% python3 -q
>>> import numpy as np
>>> from numpy import linalg as LA
>>> np.set_printoptions(precision=1, suppress=True, linewidth=200, floatmode="fixed")
>>> F = np.load("a.npy")
>>> print(F)
[[-2 -9  6  2  8 -3]
 [-9 -2 -9  6  2  8]
 [ 6 -9 -2 -9  6  2]
 [ 2  6 -9 -2 -9  6]
 [ 8  2  6 -9 -2 -9]
 [-3  8  2  6 -9 -2]]
>>> # equal to its transpose
>>> other = LA.inv(F)
>>> print(np.round(LA.cond(F), 1))
82.5
>>> print(LA.inv(other))
[[-2.0 -9.0  6.0  2.0  8.0 -3.0]
 [-9.0 -2.0 -9.0  6.0  2.0  8.0]
 [ 6.0 -9.0 -2.0 -9.0  6.0  2.0]
 [ 2.0  6.0 -9.0 -2.0 -9.0  6.0]
 [ 8.0  2.0  6.0 -9.0 -2.0 -9.0]
 [-3.0  8.0  2.0  6.0 -9.0 -2.0]]
>>> print(np.round(F @ other, 1) + 0)
[[1.0 0.0 0.0 0.0 0.0 0.0]
 [0.0 1.0 0.0 0.0 0.0 0.0]
 [0.0 0.0 1.0 0.0 0.0 0.0]
 [0.0 0.0 0.0 1.0 0.0 0.0]
 [0.0 0.0 0.0 0.0 1.0 0.0]
 [0.0 0.0 0.0 0.0 0.0 1.0]]
>>> print(round(float(LA.det(F) * LA.det(other)), 1))
1.0
>>> other = np.array([[6, 4, 0], [4, -4, 6], [2, 2, -8]])
>>> M = other.T @ other
>>> print(M)
[[ 56  12   8]
 [ 12  36 -40]
 [  8 -40 100]]
>>> left, sig, Vh = LA.svd(M, full_matrices=False)
>>> print(np.abs(left[:, 0]).round(6).argmax())
2
>>> print((sig > 1e-8).sum())
3
>>> print(np.allclose(left * sig @ Vh, M))
True
>>> print(np.round(left.T @ left, 1) + 0)
[[1.0 0.0 0.0]
 [0.0 1.0 0.0]
 [0.0 0.0 1.0]]
>>> print(np.round(np.abs(Vh[0]), 1) + 0)
[0.0 0.4 0.9]
>>> print(sig)
[119.3  60.6  12.1]
>>> q, Rm = LA.qr(F)
>>> print(np.round(q.T @ q, 1) + 0)
[[1.0 0.0 0.0 0.0 0.0 0.0]
 [0.0 1.0 0.0 0.0 0.0 0.0]
 [0.0 0.0 1.0 0.0 0.0 0.0]
 [0.0 0.0 0.0 1.0 0.0 0.0]
 [0.0 0.0 0.0 0.0 1.0 0.0]
 [0.0 0.0 0.0 0.0 0.0 1.0]]
>>> print(round(float(np.trace(q @ q.T)), 1))
6.0
>>> print(np.allclose(Rm.T @ Rm, F.T @ F))
True
>>> print(np.abs(np.diag(Rm)))
[14.1 16.4 14.3  2.7  3.2  0.6]
>>> print(q @ Rm)
[[-2.0 -9.0  6.0  2.0  8.0 -3.0]
 [-9.0 -2.0 -9.0  6.0  2.0  8.0]
 [ 6.0 -9.0 -2.0 -9.0  6.0  2.0]
 [ 2.0  6.0 -9.0 -2.0 -9.0  6.0]
 [ 8.0  2.0  6.0 -9.0 -2.0 -9.0]
 [-3.0  8.0  2.0  6.0 -9.0 -2.0]]
>>> ev, vecs = LA.eigh(M)
>>> x = np.array([4, 7, 6])
>>> print((np.sign(vecs[:, -1].round(6)) == np.sign(vecs[0, -1].round(6))).astype(int))
[1 0 1]
>>> print(round(float(x @ M @ x / (x @ x)), 1), round(ev[0], 1), round(float(ev[-1]), 1))
39.2 12.1 119.3
>>> other = M / LA.norm(M, axis=1, keepdims=True)
>>> G = other @ other.T
>>> print(G)
[[ 1.0  0.2  0.1]
 [ 0.2  1.0 -0.9]
 [ 0.1 -0.9  1.0]]
>>> print((G - 2 * np.eye(3)).round(6).argmax(axis=1))
[1 0 0]
>>> arr = np.loadtxt("out5.csv", delimiter=",")
>>> print(arr)
[[-0.5  0.0  0.9  0.0]
 [ 0.0  1.0  0.0  0.0]
 [-0.9  0.0 -0.5  0.0]
 [ 0.0  0.0  0.0  1.0]]
>>> # splits into 3 blocks
>>> print(np.abs(arr).max())
1.0
>>> print(arr.sum(axis=0))
[-1.4  1.0  0.4  1.0]
>>> print(LA.matrix_rank(arr))
4
>>> print(np.round(LA.norm(arr), 1))
2.0
>>> def softmax(z):
...     e = np.exp(z - z.max(axis=-1, keepdims=True))
...     return e / e.sum(axis=-1, keepdims=True)
... 
>>> print(np.round(softmax(10 * F[1]), 1) + 0)
[0.0 0.0 0.0 0.0 0.0 1.0]
>>> print(np.round(softmax(F[1]), 1) + 0)
[0.0 0.0 0.0 0.1 0.0 0.9]
>>> print(softmax(F).sum(axis=1))
[1.0 1.0 1.0 1.0 1.0 1.0]
>>> S = F @ F.T / np.sqrt(6)
>>> print(softmax(S).round(6).argmax(axis=1))
[0 1 2 3 4 5]
>>> print(softmax(S)[1] @ F)
[-9.0 -2.0 -9.0  6.0  2.0  8.0]
>>> print(np.round(softmax(S + np.triu(np.full(S.shape, -np.inf), 1)), 1) + 0)
[[1.0 0.0 0.0 0.0 0.0 0.0]
 [0.0 1.0 0.0 0.0 0.0 0.0]
 [0.0 0.0 1.0 0.0 0.0 0.0]
 [0.0 0.0 0.0 1.0 0.0 0.0]
 [0.0 0.0 0.0 0.0 1.0 0.0]
 [0.0 0.0 0.0 0.0 0.0 1.0]]
>>> mat = np.load("x.npy")
>>> print(mat)
[[6.0 1.0 1.0]
 [1.0 6.0 1.0]
 [1.0 1.0 6.0]]
>>> other = np.array([[7, 3], [9, 1], [5, 8]])
>>> print(LA.matrix_rank(np.vstack([M, other.T])))
3
>>> print(other.T @ M.T)
[[ 540  208  196]
 [ 244 -248  784]]
>>> print(np.einsum("ij->j", M))
[76  8 68]
>>> print(np.einsum("ik,kj->ij", M, other))
[[ 540  244]
 [ 208 -248]
 [ 196  784]]
>>> print(np.einsum("ij,ij->i", M, M))
[ 3344  3040 11664]
>>> print(np.vstack([M, other.T]).shape)
(5, 3)
>>> print(LA.matrix_rank(M @ other))
2
>>> print(np.einsum("ik,kj->ji", M, other))
[[ 540  208  196]
 [ 244 -248  784]]
>>> print(M @ other)
[[ 540  244]
 [ 208 -248]
 [ 196  784]]
>>> other = np.array([[3, 0, 0], [0, 1, 0], [2, 2, 2]])
>>> print(np.einsum("ij,ij->i", mat, mat))
[38.0 38.0 38.0]
>>> print(np.einsum("ij->j", mat))
[8.0 8.0 8.0]
>>> print(LA.matrix_rank(mat @ other))
3
>>> print(np.vstack([mat, other.T]).shape)
(6, 3)
>>> print(np.einsum("ik,kj->ij", mat, other))
[[20.0  3.0  2.0]
 [ 5.0  8.0  2.0]
 [15.0 13.0 12.0]]
>>> proj = np.triu(np.array([[-2, -2, 6], [-1, -2, 4], [0, 5, 8]]), 1) + np.eye(3)
>>> other = proj @ mat @ LA.inv(proj)
>>> print(other)
[[ 10.0  15.0 -85.0]
 [  5.0  20.0 -85.0]
 [  1.0   3.0 -12.0]]
>>> print(np.poly(other))
[   1.0  -18.0  105.0 -200.0]
>>> E = np.load("m.npy")
>>> print(E)
[[-0.2 -1.2 -0.6 -1.8 -0.4  0.8]
 [ 1.6  0.2 -0.6 -0.2 -1.5 -0.2]
 [ 0.8 -1.3 -0.7  1.3  0.8  1.8]
 [ 1.7  0.8  0.2 -1.1  1.6  0.5]]
>>> x = np.array([-2, -3, -2, -1, 2, -2])
>>> print(np.einsum("ij,j->i", E, x))
[ 4.5 -5.0  0.3 -2.8]
>>> print(np.sign((E @ x).round(6)))
[ 1.0 -1.0  1.0 -1.0]
>>> print(E @ x)
[ 4.5 -5.0  0.3 -2.8]
>>> print(E @ np.eye(6)[3])
[-1.8 -0.2  1.3 -1.1]
>>> other = np.array([[2, 3], [0, 5], [2, 0], [3, 4], [0, 1], [0, 3]])
>>> print(other.T @ E.T)
[[ -6.9   1.5   4.3   0.3]
 [-11.7   2.8   7.2   7.7]]
>>> print(np.einsum("ik,kj->ji", E, other))
[[ -6.9   1.5   4.3   0.3]
 [-11.7   2.8   7.2   7.7]]
>>> print(E @ other)
[[ -6.9 -11.7]
 [  1.5   2.8]
 [  4.3   7.2]
 [  0.3   7.7]]
>>> G = E.T @ E
>>> print((E @ E.T).shape)
(4, 4)
>>> print(np.allclose(G, G.T))
True
>>> print(G.round(1) + 0)
[[ 6.0  0.8 -1.0 -0.7  1.1  1.8]
 [ 0.8  3.9  1.6 -0.6  0.5 -2.9]
 [-1.0  1.6  1.1  0.0  0.9 -1.4]
 [-0.7 -0.6  0.0  6.1  0.1  0.4]
 [ 1.1  0.5  0.9  0.1  5.7  2.1]
 [ 1.8 -2.9 -1.4  0.4  2.1  4.1]]
>>> print(np.diag(G))
[6.0 3.9 1.1 6.1 5.7 4.1]
>>> print(LA.matrix_rank(G))
4
>>> print(round(float(np.trace(G)), 1), np.round((E ** 2).sum(), 1))
27.0 27.0
>>> r0, g = E[3], E[1]
>>> print(round(r0 @ g, 1))
0.3
>>> pr = (r0 @ g) / (r0 @ r0) * r0
>>> print(np.round(np.outer(r0, g), 1) + 0)
[[ 2.6  0.3 -0.9 -0.3 -2.5 -0.3]
 [ 1.3  0.1 -0.5 -0.1 -1.3 -0.2]
 [ 0.3  0.0 -0.1  0.0 -0.3  0.0]
 [-1.8 -0.2  0.6  0.2  1.7  0.2]
 [ 2.6  0.3 -0.9 -0.3 -2.5 -0.3]
 [ 0.8  0.1 -0.3 -0.1 -0.7 -0.1]]
>>> other = np.array([[3, 0, 1, 1, 1],
...     [3, 1, 2, 0, 0],
...     [2, 2, 1, 2, 1],
...     [3, 0, 2, 0, 1],
...     [3, 0, 2, 0, 2]])
>>> other[-1] = other[0]
>>> X = other + 0.3 * np.eye(5)
>>> print(X)
[[3.3 0.0 1.0 1.0 1.0]
 [3.0 1.3 2.0 0.0 0.0]
 [2.0 2.0 1.3 2.0 1.0]
 [3.0 0.0 2.0 0.3 1.0]
 [3.0 0.0 1.0 1.0 1.3]]
>>> q, vecs = LA.qr(X[:, :4])[0], LA.qr(X[:, 4:])[0]
>>> sig = LA.svd(q.T @ vecs, compute_uv=False)
>>> print((sig > 0.9).sum())
1
>>> print(np.degrees(np.arccos(sig.clip(0, 1))))
[5.3]
>>> m1 = np.array([[5.8, -5.4, -4.1],
...     [-11.4, 5.2, -0.3],
...     [-0.9, -4.8, -6.2],
...     [1.2, 4.4, 3.9],
...     [2.9, 7.6, 7.8],
...     [4.8, -4.1, -3.2],
...     [-2.3, 13.2, 11.3],
...     [0.9, -3.9, -4.6],
...     [6.5, -10.9, -9.3],
...     [-7.3, 6.7, 2.8],
...     [2.6, 1.5, 1.5],
...     [-4.2, 4.7, 2.0],
...     [-5.5, 9.5, 6.3],
...     [-6.9, 0.4, -3.3],
...     [-2.6, 3.3, 1.2],
...     [2.7, 3.3, 3.4],
...     [-0.4, 1.8, 0.6],
...     [-2.5, -4.4, -6.4]])
>>> left, sig, Vh = LA.svd(m1, full_matrices=False)
>>> print((sig > 1e-8).sum())
3
>>> print(np.abs(left[:, 0]).round(6).argmax())
6
>>> print(np.round(left.T @ left, 1) + 0)
[[1.0 0.0 0.0]
 [0.0 1.0 0.0]
 [0.0 0.0 1.0]]
>>> print(sig / sig[0])
[1.0 0.5 0.1]
>>> print(left.shape, sig.shape, Vh.shape)
(18, 3) (3,) (3, 3)
>>> print(np.cumsum(sig ** 2) / np.sum(sig ** 2))
[0.8 1.0 1.0]
>>> print(np.abs(Vh[0]))
[0.3 0.7 0.6]
>>> print(np.round(left.T @ m1 @ Vh.T, 1) + 0)
[[35.3  0.0  0.0]
 [ 0.0 18.7  0.0]
 [ 0.0  0.0  2.8]]
>>> Xc = m1 - m1.mean(axis=0)
>>> left, sig, Vh = LA.svd(Xc, full_matrices=False)
>>> print(Vh[0] * np.sign(Vh[0, np.abs(Vh[0]).argmax()]))
[-0.3  0.7  0.6]
>>> print(np.abs(Vh[-1]))
[0.3 0.7 0.7]
>>> print(sig)
[34.7 18.5  0.1]
>>> print(LA.matrix_rank(Xc))
3
>>> print(np.round(sig ** 2 / (sig ** 2).sum(), 1) + 0)
[0.8 0.2 0.0]
>>> print(round((sig ** 2).sum() ** 2 / (sig ** 4).sum(), 1))
1.5
>>> print(np.abs(left[:, 0]).argmax())
8
>>> print(np.searchsorted(np.cumsum(sig ** 2) / (sig ** 2).sum(), 0.9) + 1)
2
>>> print(np.round(Xc.mean(axis=0), 1) + 0)
[0.0 0.0 0.0]
>>> feats = np.load("sample7.npy")
>>> print(feats)
[[ 1  0  0  0]
 [-2  1  0  0]
 [-1  0  1  0]
 [-1 -1  2  1]]
>>> other = np.array([[0, -2], [2, -3]])
>>> Z = np.kron(other, feats)
>>> print(Z.shape)
(8, 8)
>>> print(Z)
[[ 0  0  0  0 -2  0  0  0]
 [ 0  0  0  0  4 -2  0  0]
 [ 0  0  0  0  2  0 -2  0]
 [ 0  0  0  0  2  2 -4 -2]
 [ 2  0  0  0 -3  0  0  0]
 [-4  2  0  0  6 -3  0  0]
 [-2  0  2  0  3  0 -3  0]
 [-2 -2  4  2  3  3 -6 -3]]
